% ipython --no-banner

In [1]: import numpy as np

In [2]: np.set_printoptions(precision=3, suppress=True, linewidth=200, legacy="1.25")

In [3]: rnd = lambda a: np.round(a, 3) + 0

In [4]: mat = np.load("test17.npy")

In [5]: mat
Out[5]: 
array([[ 2,  2,  2,  2,  2],
       [ 2,  4,  4,  4,  4],
       [ 2,  4,  6,  6,  6],
       [ 2,  4,  6,  8,  8],
       [ 2,  4,  6,  8, 10]])

In [6]: B = mat[0, 0] * mat[1:] - np.outer(mat[1:, 0], mat[0])

In [7]: B
Out[7]: 
array([[ 0,  4,  4,  4,  4],
       [ 0,  4,  8,  8,  8],
       [ 0,  4,  8, 12, 12],
       [ 0,  4,  8, 12, 16]])

In [8]: np.linalg.matrix_rank(B), np.linalg.matrix_rank(mat)
Out[8]: (4, 5)

In [9]: mat[:, 0] / mat[0, 0]
Out[9]: array([1., 1., 1., 1., 1.])

In [10]: q = mat.astype(float).copy()

In [11]: for j in range(5):
    ...:     q[:, j] -= q[:, :j] @ (q[:, :j].T @ q[:, j])
    ...:     q[:, j] /= np.linalg.norm(q[:, j])
    ...: 

In [12]: rnd(q)
Out[12]: 
array([[ 0.447, -0.894,  0.   ,  0.   ,  0.   ],
       [ 0.447,  0.224, -0.866,  0.   ,  0.   ],
       [ 0.447,  0.224,  0.289, -0.816,  0.   ],
       [ 0.447,  0.224,  0.289,  0.408, -0.707],
       [ 0.447,  0.224,  0.289,  0.408,  0.707]])

In [13]: vec = np.ones(5)

In [14]: for _ in range(3):
    ...:     vec = mat @ vec
    ...:     vec /= np.linalg.norm(vec)
    ...:     print(round(vec @ mat @ vec, 3))
    ...: 
24.656
24.687
24.687

In [15]: rnd(np.linalg.eigvalsh(mat)[-1])
Out[15]: 24.687

In [16]: rnd(vec)
Out[16]: array([0.17 , 0.326, 0.456, 0.548, 0.597])

In [17]: rng = np.random.default_rng(950)

In [18]: labels = rng.integers(0, 3, 7)

In [19]: arr = np.array([[2, -3, 1, 2, 1, -3, 3],
    ...:     [3, -1, -2, 1, 1, -1, -3],
    ...:     [2, -1, 3, 3, 3, -3, 3],
    ...:     [-1, 3, -2, 1, -2, 3, 2],
    ...:     [1, -3, -2, 2, -3, 2, 1],
    ...:     [0, 0, 0, 0, 1, 0, 3],
    ...:     [-2, 0, 0, 0, -2, 2, -1]]) * (labels[:, None] == labels)

In [20]: arr
Out[20]: 
array([[ 2,  0,  0,  0,  0,  0,  0],
       [ 0, -1,  0,  1,  0,  0,  0],
       [ 0,  0,  3,  0,  3, -3,  3],
       [ 0,  3,  0,  1,  0,  0,  0],
       [ 0,  0, -2,  0, -3,  2,  1],
       [ 0,  0,  0,  0,  1,  0,  3],
       [ 0,  0,  0,  0, -2,  2, -1]])

In [21]: # 3 groups of indices that never mix

In [22]: left, sv, VT = np.linalg.svd(arr, full_matrices=False)

In [23]: rnd(left.T @ left)
Out[23]: 
array([[1., 0., 0., 0., 0., 0., 0.],
       [0., 1., 0., 0., 0., 0., 0.],
       [0., 0., 1., 0., 0., 0., 0.],
       [0., 0., 0., 1., 0., 0., 0.],
       [0., 0., 0., 0., 1., 0., 0.],
       [0., 0., 0., 0., 0., 1., 0.],
       [0., 0., 0., 0., 0., 0., 1.]])

In [24]: rnd(sv / sv[0])
Out[24]: array([1.   , 0.483, 0.43 , 0.266, 0.202, 0.164, 0.115])

In [25]: rnd(np.cumsum(sv ** 2) / np.sum(sv ** 2))
Out[25]: array([0.637, 0.786, 0.904, 0.948, 0.974, 0.992, 1.   ])

In [26]: left.shape, sv.shape, VT.shape
Out[26]: ((7, 7), (7,), (7, 7))

In [27]: rnd(np.sqrt((sv ** 2).sum())), rnd(np.linalg.norm(arr))
Out[27]: (9.434, 9.434)

In [28]: rnd(sv)
Out[28]: array([7.532, 3.635, 3.236, 2.   , 1.519, 1.236, 0.866])
